% ipython --no-banner

In [1]: import numpy as np

In [2]: import numpy.linalg as la

In [3]: np.set_printoptions(precision=2, suppress=True, linewidth=160, sign=" ")

In [4]: rnd = lambda a: np.round(a, 2) + 0

In [5]: m1 = np.loadtxt("arr.csv", delimiter=",")

In [6]: m1
Out[6]: 
array([[ 0.,  1.,  0.],
       [ 1.,  0.,  0.],
       [ 0.,  0.,  0.]])

In [7]: np.argsort(-la.norm(m1, axis=0).round(6), kind="stable")[:3]
Out[7]: array([ 0,  1,  2])

In [8]: la.matrix_rank(m1, rtol=0.1)
Out[8]: np.int64(2)

In [9]: Uu, s, vt = la.svd(m1)

In [10]: evecs = vt[:(s > 1e-8).sum()]

In [11]: rng = np.random.default_rng(13)

In [12]: x = m1[1] + 2 * m1[0] + rng.integers(2) * np.eye(3)[1]

In [13]: x
Out[13]: array([ 1.,  3.,  0.])

In [14]: np.allclose(evecs.T @ evecs @ x, x)
Out[14]: True

In [15]: P = np.triu(np.array([[0, 0, 1], [3, 3, 0], [2, 3, 2]]), 1) + np.eye(3)

In [16]: M2 = P @ m1 @ la.inv(P)

In [17]: print(la.matrix_rank(M2))
2

In [18]: rnd(la.det(M2))
Out[18]: np.float64(0.0)

In [19]: print(P @ m1 - m1 @ P)
[[ 0.  0.  0.]
 [ 0.  0. -1.]
 [ 0.  0.  0.]]

In [20]: np.poly(M2)
Out[20]: array([ 1.,  0., -1.,  0.])

In [21]: evals, evecs = la.eigh(m1)

In [22]: x = np.array([0, 2, 1])

In [23]: x @ m1 @ x / (x @ x), evals[0], evals[-1]
Out[23]: (np.float64(0.0), np.float64(-1.0), np.float64(1.0))

In [24]: rnd(la.eigvalsh(m1[1:, 1:]))
Out[24]: array([ 0.,  0.])

In [25]: np.unique(m1.round(6), axis=0).shape
Out[25]: (3, 3)

In [26]: rnd(m1 @ la.pinv(m1) @ m1)
Out[26]: 
array([[ 0.,  1.,  0.],
       [ 1.,  0.,  0.],
       [ 0.,  0.,  0.]])

In [27]: np.allclose(m1[:-1].T @ la.lstsq(m1[:-1].T, m1[-1])[0], m1[-1])
Out[27]: True

In [28]: print(rnd(np.trace(la.pinv(m1) @ m1)))
2.0

In [29]: E = np.load("data.npy")

In [30]: E
Out[30]: 
array([[ 3.41, -3.22, -1.66,  0.5 ],
       [ 4.35, -0.43, -0.57,  2.36],
       [-1.  , -3.66, -3.18, -0.69],
       [ 3.74,  2.1 ,  2.21, -1.31],
       [-1.34, -1.71, -3.43, -2.92],
       [ 2.85, -3.7 ,  0.82,  1.59],
       [-0.23,  2.89, -4.06, -0.36],
       [-1.32, -4.57,  1.53, -0.19],
       [ 0.57,  3.34,  3.61,  0.69],
       [ 3.75,  1.85, -1.88, -1.99],
       [ 1.  , -3.09, -0.38, -3.78],
       [-4.24, -0.04, -2.63,  0.32],
       [ 4.42, -0.56,  1.45, -1.75],
       [ 1.86, -0.94, -2.48,  3.81],
       [-0.62,  1.92,  4.5 ,  0.82],
       [-3.74,  0.28, -2.76, -1.82],
       [ 1.91,  2.33, -2.4 ,  3.19],
       [ 3.37,  0.2 ,  1.54, -3.35],
       [-0.71,  2.23, -2.89, -3.35],
       [ 3.53,  2.2 ,  1.33,  2.44],
       [-3.89,  0.43, -1.93,  2.44],
       [ 3.04,  2.52,  0.03,  3.06],
       [-1.78,  0.59, -4.64,  0.03],
       [ 1.58,  3.39,  3.27, -0.53],
       [-1.52, -1.02, -4.15, -2.11],
       [ 1.55, -0.61,  3.67, -2.96],
       [-1.67, -2.12,  0.92,  4.11],
       [-1.88,  1.97, -4.18, -0.38]])

In [31]: t3 = np.stack([E, 2 * E, E[::-1]])

In [32]: rnd(la.norm(t3, axis=(1, 2)))
Out[32]: array([ 26.46,  52.92,  26.46])

In [33]: (t3 @ E.T).shape
Out[33]: (3, 28, 28)

In [34]: Q, evecs = la.qr(E[:, :3])[0], la.qr(E[:, 3:])[0]

In [35]: s = la.svd(Q.T @ evecs, compute_uv=False)

In [36]: rnd(s)
Out[36]: array([ 0.09])

In [37]: d = la.norm(E[:, None] - E[None], axis=-1)

In [38]: d.mean(axis=1).argmax()
Out[38]: np.int64(14)

In [39]: la.matrix_rank(d ** 2)
Out[39]: np.int64(6)

In [40]: np.flatnonzero(d[16] < d.mean() / 2)
Out[40]: array([ 16,  21])

In [41]: (d + 1e9 * np.eye(28)).round(6).argmin(axis=1)
Out[41]: array([  5,  19,   4,  23,  24,   0,  27,   5,  23,  17,   4,  15,  17,  16,   8,  11,  21,  12,   6,  21,  11,  19,  27,   8,   4,  17,  20,  22])

In [42]: d[16].round(6).argsort(kind="stable")[:4]
Out[42]: array([ 16,  21,  13,  19])

In [43]: J = 3 * np.eye(5) + np.ones((5, 5))

In [44]: print(J)
[[ 4.  1.  1.  1.  1.]
 [ 1.  4.  1.  1.  1.]
 [ 1.  1.  4.  1.  1.]
 [ 1.  1.  1.  4.  1.]
 [ 1.  1.  1.  1.  4.]]

In [45]: # symmetric, so the eigenvalues are real

In [46]: M2 = J / np.sqrt((J ** 2).mean(axis=1, keepdims=True))

In [47]: la.matrix_rank(J - J.mean(axis=1, keepdims=True))
Out[47]: np.int64(4)

In [48]: print(rnd(la.norm(M2, axis=1)))
[ 2.24  2.24  2.24  2.24  2.24]

In [49]: rnd(J - J.mean(axis=1, keepdims=True))
Out[49]: 
array([[ 2.4, -0.6, -0.6, -0.6, -0.6],
       [-0.6,  2.4, -0.6, -0.6, -0.6],
       [-0.6, -0.6,  2.4, -0.6, -0.6],
       [-0.6, -0.6, -0.6,  2.4, -0.6],
       [-0.6, -0.6, -0.6, -0.6,  2.4]])

In [50]: K = np.array([[1.4, 1.7, 0.1, 1.9],
    ...:     [-0.2, 0.2, -0.9, 0.0],
    ...:     [-0.1, 1.1, -0.2, -1.2],
    ...:     [0.1, -1.3, -1.2, 0.8],
    ...:     [0.0, 0.4, -1.5, -0.8],
    ...:     [0.4, 0.3, 0.2, 0.9],
    ...:     [0.1, -0.5, 0.6, -0.4],
    ...:     [1.1, 0.1, -0.6, -0.3],
    ...:     [-2.6, -0.5, -1.3, -0.4],
    ...:     [-0.9, 2.2, -2.4, -0.1],
    ...:     [-0.1, 1.3, 0.1, -0.5],
    ...:     [1.2, -0.8, -1.3, -0.5],
    ...:     [1.1, -0.3, 0.4, 0.6],
    ...:     [0.9, 0.7, 1.2, -0.2],
    ...:     [0.4, -1.2, -0.5, -1.4],
    ...:     [-2.8, 0.6, -0.4, -1.3],
    ...:     [0.1, 0.9, 0.0, -1.4],
    ...:     [1.8, 0.9, -1.2, 0.4],
    ...:     [-3.0, 1.1, 1.9, 0.3],
    ...:     [0.8, 1.0, -3.2, 0.5]])

In [51]: K[:, 0] = 4 * K[:, 2] + 0.3 * rng.normal(size=20)

In [52]: rnd(K)
Out[52]: 
array([[ -0.52,   1.7 ,   0.1 ,   1.9 ],
       [ -3.31,   0.2 ,  -0.9 ,   0.  ],
       [ -0.78,   1.1 ,  -0.2 ,  -1.2 ],
       [ -4.4 ,  -1.3 ,  -1.2 ,   0.8 ],
       [ -5.88,   0.4 ,  -1.5 ,  -0.8 ],
       [  1.35,   0.3 ,   0.2 ,   0.9 ],
       [  2.41,  -0.5 ,   0.6 ,  -0.4 ],
       [ -2.55,   0.1 ,  -0.6 ,  -0.3 ],
       [ -5.03,  -0.5 ,  -1.3 ,  -0.4 ],
       [ -9.47,   2.2 ,  -2.4 ,  -0.1 ],
       [  0.29,   1.3 ,   0.1 ,  -0.5 ],
       [ -5.27,  -0.8 ,  -1.3 ,  -0.5 ],
       [  1.82,  -0.3 ,   0.4 ,   0.6 ],
       [  5.01,   0.7 ,   1.2 ,  -0.2 ],
       [ -2.15,  -1.2 ,  -0.5 ,  -1.4 ],
       [ -1.71,   0.6 ,  -0.4 ,  -1.3 ],
       [ -0.54,   0.9 ,   0.  ,  -1.4 ],
       [ -4.3 ,   0.9 ,  -1.2 ,   0.4 ],
       [  7.53,   1.1 ,   1.9 ,   0.3 ],
       [-12.4 ,   1.  ,  -3.2 ,   0.5 ]])

In [53]: # column 0 is much longer than the rest

In [54]: np.argsort(-la.norm(K, axis=0).round(6), kind="stable")[:3]
Out[54]: array([ 0,  2,  1])

In [55]: rnd(la.norm(K, 2) / la.norm(K))
Out[55]: np.float64(0.97)

In [56]: X = np.array([[4, -3, 3, 0], [1, 5, 3, -4], [-5, -1, 0, -3]])

In [57]: X
Out[57]: 
array([[ 4, -3,  3,  0],
       [ 1,  5,  3, -4],
       [-5, -1,  0, -3]])

In [58]: M2 = X[0, 0] * X[1:] - np.outer(X[1:, 0], X[0])

In [59]: M2
Out[59]: 
array([[  0,  23,   9, -16],
       [  0, -19,  15, -12]])

In [60]: X[:, 0] / X[0, 0]
Out[60]: array([ 1.  ,  0.25, -1.25])

In [61]: feats = np.loadtxt("block9.csv", delimiter=",")

In [62]: rnd(feats)
Out[62]: 
array([[-0.5 ,  0.  ,  0.  ,  0.87],
       [ 0.  ,  1.  ,  0.  ,  0.  ],
       [ 0.  ,  0.  ,  1.  ,  0.  ],
       [-0.87,  0.  ,  0.  , -0.5 ]])

In [63]: Uu, s, vt = la.svd(feats, full_matrices=False)

In [64]: (s > 1e-8).sum()
Out[64]: np.int64(4)

In [65]: np.cumsum(s ** 2) / np.sum(s ** 2)
Out[65]: array([ 0.25,  0.5 ,  0.75,  1.  ])

In [66]: rnd(Uu.T @ feats @ vt.T)
Out[66]: 
array([[ 1.,  0.,  0.,  0.],
       [ 0.,  1.,  0.,  0.],
       [ 0.,  0.,  1.,  0.],
       [ 0.,  0.,  0.,  1.]])

In [67]: np.sqrt((s ** 2).sum()), rnd(la.norm(feats))
Out[67]: (np.float64(2.0), np.float64(2.0))

In [68]: P = np.triu(np.array([[5, 5, 5, 3], [1, 3, 0, 2], [4, 0, 2, 3], [3, 1, 0, 0]]), 1) + np.eye(4)

In [69]: M2 = P @ feats @ la.inv(P)

In [70]: rnd(la.det(M2))
Out[70]: np.float64(1.0)

In [71]: np.trace(M2), rnd(np.trace(feats))
Out[71]: (np.float64(1.0), np.float64(1.0))

In [72]: rnd(M2)
Out[72]: 
array([[ -3.1 ,  20.49,  20.49, -93.79],
       [ -1.73,   9.66,   8.66, -41.11],
       [ -2.6 ,  12.99,  13.99, -61.66],
       [ -0.87,   4.33,   4.33, -19.55]])

In [73]: rnd(np.poly(M2))
Out[73]: array([ 1., -1.,  0., -1.,  1.])

In [74]: la.matrix_rank(M2)
Out[74]: np.int64(4)

In [75]: rnd(P @ feats - feats @ P)
Out[75]: 
array([[-2.6 ,  7.5 ,  7.5 ,  0.  ],
       [-1.73,  0.  ,  0.  , -3.  ],
       [-2.6 ,  0.  ,  0.  , -4.5 ],
       [ 0.  ,  4.33,  4.33,  2.6 ]])

In [76]: t3 = np.stack([feats, 4 * feats, feats[::-1]])

In [77]: (t3 @ feats.T).shape
Out[77]: (3, 4, 4)

In [78]: la.matrix_rank(t3)
Out[78]: array([ 4,  4,  4])

In [79]: print(la.matrix_rank(t3.reshape(3, -1)))
2

In [80]: rnd(feats.T @ feats)
Out[80]: 
array([[ 1.,  0.,  0.,  0.],
       [ 0.,  1.,  0.,  0.],
       [ 0.,  0.,  1.,  0.],
       [ 0.,  0.,  0.,  1.]])

In [81]: rnd(feats @ feats.T)
Out[81]: 
array([[ 1.,  0.,  0.,  0.],
       [ 0.,  1.,  0.,  0.],
       [ 0.,  0.,  1.,  0.],
       [ 0.,  0.,  0.,  1.]])

In [82]: rnd(np.abs(la.eigvals(feats)).max())
Out[82]: np.float64(1.0)

In [83]: rnd((feats + feats.T) / 2)
Out[83]: 
array([[-0.5,  0. ,  0. ,  0. ],
       [ 0. ,  1. ,  0. ,  0. ],
       [ 0. ,  0. ,  1. ,  0. ],
       [ 0. ,  0. ,  0. , -0.5]])

In [84]: rnd(la.matrix_power(feats, 2))
Out[84]: 
array([[-0.5 ,  0.  ,  0.  , -0.87],
       [ 0.  ,  1.  ,  0.  ,  0.  ],
       [ 0.  ,  0.  ,  1.  ,  0.  ],
       [ 0.87,  0.  ,  0.  , -0.5 ]])

In [85]: la.determinant(feats)
AttributeError: module 'numpy.linalg' has no attribute 'determinant'


In [86]: F = np.load("layer12.npy")

In [87]: F
Out[87]: 
array([[-1.25, -0.88,  1.01],
       [ 0.69,  1.13, -0.7 ],
       [-2.96, -2.53,  2.89],
       [ 0.96,  0.76, -0.41],
       [ 1.69,  1.63, -2.57],
       [ 1.43,  1.17, -1.44],
       [ 0.39, -0.46,  0.06],
       [-0.17,  0.23, -0.14],
       [-1.07, -1.36,  0.84],
       [ 2.11,  1.92, -2.08],
       [ 1.94,  1.68, -2.  ],
       [ 0.81,  0.82, -1.22],
       [ 0.14,  0.29, -0.48],
       [ 2.17,  2.25, -2.14],
       [-2.57, -2.66,  2.2 ],
       [-3.02, -2.93,  2.88],
       [-0.7 , -0.26,  0.63],
       [-0.54, -0.18, -0.07],
       [ 3.59,  3.36, -4.15],
       [ 0.52,  0.05, -0.1 ],
       [ 2.2 ,  2.38, -1.95],
       [-1.25, -1.77,  1.68],
       [-0.28,  0.07, -0.4 ],
       [ 2.9 ,  2.85, -2.73],
       [-1.46, -2.19,  1.87],
       [-0.61, -0.09,  0.39],
       [ 0.76,  1.39, -0.69]])

In [88]: C2 = np.cov(F, rowvar=False)

In [89]: rnd(np.corrcoef(F[:, 0], F[:, 1])[0, 1])
Out[89]: np.float64(0.97)

In [90]: print(rnd(np.polyfit(F[:, 0], F[:, 1], 1)))
[ 0.97  0.02]

In [91]: rnd(F.std(axis=0))
Out[91]: array([ 1.7 ,  1.68,  1.72])

In [92]: labels = F[:, 2] > np.median(F[:, 2])

In [93]: r0 = F[labels].mean(axis=0) - F[~labels].mean(axis=0)

In [94]: rnd((((F - F.mean(axis=0)) @ r0 > 0) == labels).mean())
Out[94]: np.float64(0.96)

In [95]: labels.astype(int)
Out[95]: array([ 1,  0,  1,  0,  0,  0,  1,  1,  1,  0,  0,  0,  0,  0,  1,  1,  1,  1,  0,  1,  0,  1,  0,  0,  1,  1,  0])

In [96]: P = F @ la.solve(F.T @ F, F.T)

In [97]: rnd(P @ F[:, 2])
Out[97]: 
array([ 1.01, -0.7 ,  2.89, -0.41, -2.57, -1.44,  0.06, -0.14,  0.84, -2.08, -2.  , -1.22, -0.48, -2.14,  2.2 ,  2.88,  0.63, -0.07, -4.15, -0.1 , -1.95,
        1.68, -0.4 , -2.73,  1.87,  0.39, -0.69])

In [98]: print(rnd(np.trace(P)))
3.0

In [99]: rnd(la.eigvalsh(P))
Out[99]: array([ 0.,  0.,  0.,  0.,  0.,  0.,  0.,  0.,  0.,  0.,  0.,  0.,  0.,  0.,  0.,  0.,  0.,  0.,  0.,  0.,  0.,  0.,  0.,  0.,  1.,  1.,  1.])

In [100]: print(rnd(np.diag(P)))
[ 0.05  0.07  0.14  0.09  0.3   0.04  0.18  0.05  0.09  0.06  0.07  0.06  0.03  0.07  0.16  0.12  0.06  0.1   0.29  0.07  0.12  0.11  0.12  0.12  0.18  0.07
  0.16]

In [101]: Uu, s, vt = la.svd(F)

In [102]: rnd(s)
Out[102]: array([ 15.38,   1.45,   1.36])

In [103]: np.argmax(s[:-1] / (s[1:] + 1e-6)) + 1
Out[103]: np.int64(1)

In [104]: M2 = Uu[:, :1] @ np.diag(s[:1]) @ vt[:1]

In [105]: print(la.matrix_rank(F, rtol=0.05))
3

In [106]: rnd(la.norm(F - M2, 2)), rnd(s[1])
Out[106]: (np.float64(1.45), np.float64(1.45))

In [107]: rnd(la.norm(F - M2) / la.norm(F))
Out[107]: np.float64(0.13)

In [108]: la.matrix_rank(M2)
Out[108]: np.int64(1)

In [109]: W0 = np.loadtxt("m.csv", delimiter=",")

In [110]: W0
Out[110]: 
array([[ 8.,  0.,  0.,  0.,  0.],
       [ 0.,  8.,  0.,  0.,  0.],
       [ 0.,  0., -8.,  0.,  0.],
       [ 0.,  0.,  0.,  4.,  0.],
       [ 0.,  0.,  0.,  0.,  8.]])

In [111]: rnd(la.norm(X, 2))
Out[111]: np.float64(7.35)

In [112]: print(rnd(la.norm(X, 1)), rnd(la.norm(X, np.inf)))
10.0 13.0

In [113]: evals, evecs = la.eigh(W0)

In [114]: x = np.array([2, 1, 0, 1, 2])

In [115]: x @ W0 @ x / (x @ x), evals[0], evals[-1]
Out[115]: (np.float64(7.6), np.float64(-8.0), np.float64(8.0))

In [116]: rnd(la.eigvalsh(W0[1:, 1:]))
Out[116]: array([-8.,  4.,  8.,  8.])

In [117]: evecs * np.abs(evals) @ evecs.T
Out[117]: 
array([[ 8.,  0.,  0.,  0.,  0.],
       [ 0.,  8.,  0.,  0.,  0.],
       [ 0.,  0.,  8.,  0.,  0.],
       [ 0.,  0.,  0.,  4.,  0.],
       [ 0.,  0.,  0.,  0.,  8.]])

In [118]: evecs * np.maximum(evals, 0) @ evecs.T
Out[118]: 
array([[ 8.,  0.,  0.,  0.,  0.],
       [ 0.,  8.,  0.,  0.,  0.],
       [ 0.,  0.,  0.,  0.,  0.],
       [ 0.,  0.,  0.,  4.,  0.],
       [ 0.,  0.,  0.,  0.,  8.]])

In [119]: (W0 != 0).astype(int)
Out[119]: 
array([[ 1,  0,  0,  0,  0],
       [ 0,  1,  0,  0,  0],
       [ 0,  0,  1,  0,  0],
       [ 0,  0,  0,  1,  0],
       [ 0,  0,  0,  0,  1]])

In [120]: rnd(np.sort(la.eigvals(W0).real))
Out[120]: array([-8.,  4.,  8.,  8.,  8.])

In [121]: print(W0 @ W0)
[[ 64.   0.   0.   0.   0.]
 [  0.  64.   0.   0.   0.]
 [  0.   0.  64.   0.   0.]
 [  0.   0.   0.  16.   0.]
 [  0.   0.   0.   0.  64.]]

In [122]: (la.matrix_power((W0 != 0) + (W0.T != 0) + np.eye(5), 5) > 0).astype(int)
Out[122]: 
array([[ 1,  0,  0,  0,  0],
       [ 0,  1,  0,  0,  0],
       [ 0,  0,  1,  0,  0],
       [ 0,  0,  0,  1,  0],
       [ 0,  0,  0,  0,  1]])
